$ ipython --no-banner

In [1]: import numpy as np

In [2]: import numpy.linalg as la

In [3]: np.set_printoptions(precision=2, suppress=True, linewidth=200, sign=" ")

In [4]: E = np.loadtxt("block14.csv", delimiter=",")

In [5]: E
Out[5]: 
array([[-3., -2.,  2., -3.,  0.,  1.,  3.,  0.],
       [ 0., -1., -2.,  3.,  1., -2.,  3., -2.],
       [ 0.,  0., -3.,  2.,  0.,  2., -2., -3.],
       [ 0.,  0.,  0., -1.,  1.,  1.,  2.,  0.],
       [ 0.,  0.,  0.,  0., -3., -3.,  3.,  1.],
       [ 0.,  0.,  0.,  0.,  0., -2., -1., -1.],
       [ 0.,  0.,  0.,  0.,  0.,  0.,  0.,  2.],
       [ 0.,  0.,  0.,  0.,  0.,  0.,  0.,  0.]])

In [6]: blk = np.stack([E, 2 * E, E[::-1]])

In [7]: np.einsum("bij,cij->bc", blk, blk)
Out[7]: 
array([[143., 286.,  -6.],
       [286., 572., -12.],
       [ -6., -12., 143.]])

In [8]: blk.shape
Out[8]: (3, 8, 8)

In [9]: (blk @ E.T).shape
Out[9]: (3, 8, 8)

In [10]: la.matrix_rank(blk)
Out[10]: array([ 7,  7,  7])

In [11]: blk.sum(axis=0)
Out[11]: 
array([[ -9.,  -6.,   6.,  -9.,   0.,   3.,   9.,   0.],
       [  0.,  -3.,  -6.,   9.,   3.,  -6.,   9.,  -4.],
       [  0.,   0.,  -9.,   6.,   0.,   4.,  -7., -10.],
       [  0.,   0.,   0.,  -3.,   0.,   0.,   9.,   1.],
       [  0.,   0.,   0.,  -1.,  -8.,  -8.,  11.,   3.],
       [  0.,   0.,  -3.,   2.,   0.,  -4.,  -5.,  -6.],
       [  0.,  -1.,  -2.,   3.,   1.,  -2.,   3.,   4.],
       [ -3.,  -2.,   2.,  -3.,   0.,   1.,   3.,   0.]])

In [12]: la.det(blk)
Out[12]: array([ 0.,  0.,  0.])

In [13]: np.round(E @ la.pinv(E) @ E, 2) + 0
Out[13]: 
array([[-3., -2.,  2., -3.,  0.,  1.,  3.,  0.],
       [ 0., -1., -2.,  3.,  1., -2.,  3., -2.],
       [ 0.,  0., -3.,  2.,  0.,  2., -2., -3.],
       [ 0.,  0.,  0., -1.,  1.,  1.,  2.,  0.],
       [ 0.,  0.,  0.,  0., -3., -3.,  3.,  1.],
       [ 0.,  0.,  0.,  0.,  0., -2., -1., -1.],
       [ 0.,  0.,  0.,  0.,  0.,  0.,  0.,  2.],
       [ 0.,  0.,  0.,  0.,  0.,  0.,  0.,  0.]])

In [14]: round(np.trace(la.pinv(E) @ E), 2)
Out[14]: np.float64(7.0)

In [15]: F = np.load("dump.npy")

In [16]: F
Out[16]: 
array([[ 8,  3,  0,  0,  0,  0],
       [ 4,  2,  0,  0,  0,  0],
       [ 7,  0,  0,  0,  0,  0],
       [ 0,  0,  8,  3,  0,  0],
       [ 0,  0,  4,  2,  0,  0],
       [ 0,  0,  7,  0,  0,  0],
       [ 0,  0,  0,  0,  8,  3],
       [ 0,  0,  0,  0,  4,  2],
       [ 0,  0,  0,  0,  7,  0]])

In [17]: def softmax(z):
    ...:     e = np.exp(z - z.max(axis=-1, keepdims=True))
    ...:     return e / e.sum(axis=-1, keepdims=True)
    ...: 

In [18]: np.round(softmax(10 * F[1]), 2) + 0
Out[18]: array([ 1.,  0.,  0.,  0.,  0.,  0.])

In [19]: softmax(F[1])
Out[19]: array([ 0.83,  0.11,  0.02,  0.02,  0.02,  0.02])

In [20]: softmax(F).sum(axis=1)
Out[20]: array([ 1.,  1.,  1.,  1.,  1.,  1.,  1.,  1.,  1.])

In [21]: S = F @ F.T / np.sqrt(6)

In [22]: softmax(S).round(6).argmax(axis=1)
Out[22]: array([ 0,  0,  0,  3,  3,  3,  6,  6,  6])

In [23]: np.round(softmax(S), 2) + 0
Out[23]: 
array([[ 1.  ,  0.  ,  0.  ,  0.  ,  0.  ,  0.  ,  0.  ,  0.  ,  0.  ],
       [ 0.98,  0.  ,  0.02,  0.  ,  0.  ,  0.  ,  0.  ,  0.  ,  0.  ],
       [ 0.95,  0.  ,  0.05,  0.  ,  0.  ,  0.  ,  0.  ,  0.  ,  0.  ],
       [ 0.  ,  0.  ,  0.  ,  1.  ,  0.  ,  0.  ,  0.  ,  0.  ,  0.  ],
       [ 0.  ,  0.  ,  0.  ,  0.98,  0.  ,  0.02,  0.  ,  0.  ,  0.  ],
       [ 0.  ,  0.  ,  0.  ,  0.95,  0.  ,  0.05,  0.  ,  0.  ,  0.  ],
       [ 0.  ,  0.  ,  0.  ,  0.  ,  0.  ,  0.  ,  1.  ,  0.  ,  0.  ],
       [ 0.  ,  0.  ,  0.  ,  0.  ,  0.  ,  0.  ,  0.98,  0.  ,  0.02],
       [ 0.  ,  0.  ,  0.  ,  0.  ,  0.  ,  0.  ,  0.95,  0.  ,  0.05]])

In [24]: np.round(softmax(S)[1] @ F, 2) + 0
Out[24]: array([ 7.98,  2.95,  0.  ,  0.  ,  0.  ,  0.  ])
